$ python3 -q
>>> import numpy as np
>>> from numpy import linalg as LA
>>> np.set_printoptions(precision=2, suppress=True, linewidth=120)
>>> u = np.array([-3, 1, 3])
>>> W0 = np.array([np.roll(u, i) for i in range(3)])
>>> W0
array([[-3,  1,  3],
       [ 3, -3,  1],
       [ 1,  3, -3]])
>>> rng = np.random.default_rng(5052)
>>> labels = rng.permutation(3)
>>> labels
array([1, 0, 2])
>>> B = W0[labels][:, labels]
>>> print(B)
[[-3  3  1]
 [ 1 -3  3]
 [ 3  1 -3]]
>>> np.trace(B)
np.int64(-9)
>>> O = B.astype(float).copy()
>>> for j in range(3):
...     O[:, j] -= O[:, :j] @ (O[:, :j].T @ O[:, j])
...     O[:, j] /= LA.norm(O[:, j])
... 
>>> O
array([[-0.69,  0.41,  0.6 ],
       [ 0.23, -0.66,  0.72],
       [ 0.69,  0.63,  0.36]])
>>> np.round(O.T @ B, 2) + 0
array([[ 4.36, -2.06, -2.06],
       [ 0.  ,  3.84, -3.45],
       [ 0.  ,  0.  ,  1.67]])
>>> np.round(O.T @ O, 2) + 0
array([[1., 0., 0.],
       [0., 1., 0.],
       [0., 0., 1.]])
>>> u = np.array([2, 2, -2])
>>> B = W0 + np.outer(u, np.eye(3)[1])
>>> LA.matrix_rank(LA.inv(B) - LA.inv(W0), tol=1e-8)
np.int64(1)
>>> theta = np.radians(135)
>>> r_ = np.eye(3)
>>> r_[1, 1] = r_[2, 2] = np.cos(theta)
>>> r_[1, 2], r_[2, 1] = -np.sin(theta), np.sin(theta)
>>> r_
array([[ 1.  ,  0.  ,  0.  ],
       [ 0.  , -0.71, -0.71],
       [ 0.  ,  0.71, -0.71]])
>>> B = W0 @ r_.T
>>> round(float(LA.det(r_)), 2), round(float(np.trace(r_)), 2)
(1.0, -0.41)
>>> np.allclose(LA.norm(W0, axis=1), LA.norm(B, axis=1))
True
>>> B.round(2) + 0
array([[-3.  , -2.83, -1.41],
       [ 3.  ,  1.41, -2.83],
       [ 1.  ,  0.  ,  4.24]])
>>> np.allclose(W0 @ W0.T, B @ B.T)
True
>>> np.abs(B - W0).max(axis=0)
array([0.  , 4.41, 7.24])
>>> LA.svd(W0, compute_uv=False), LA.svd(B, compute_uv=False)
(array([5.29, 5.29, 1.  ]), array([5.29, 5.29, 1.  ]))
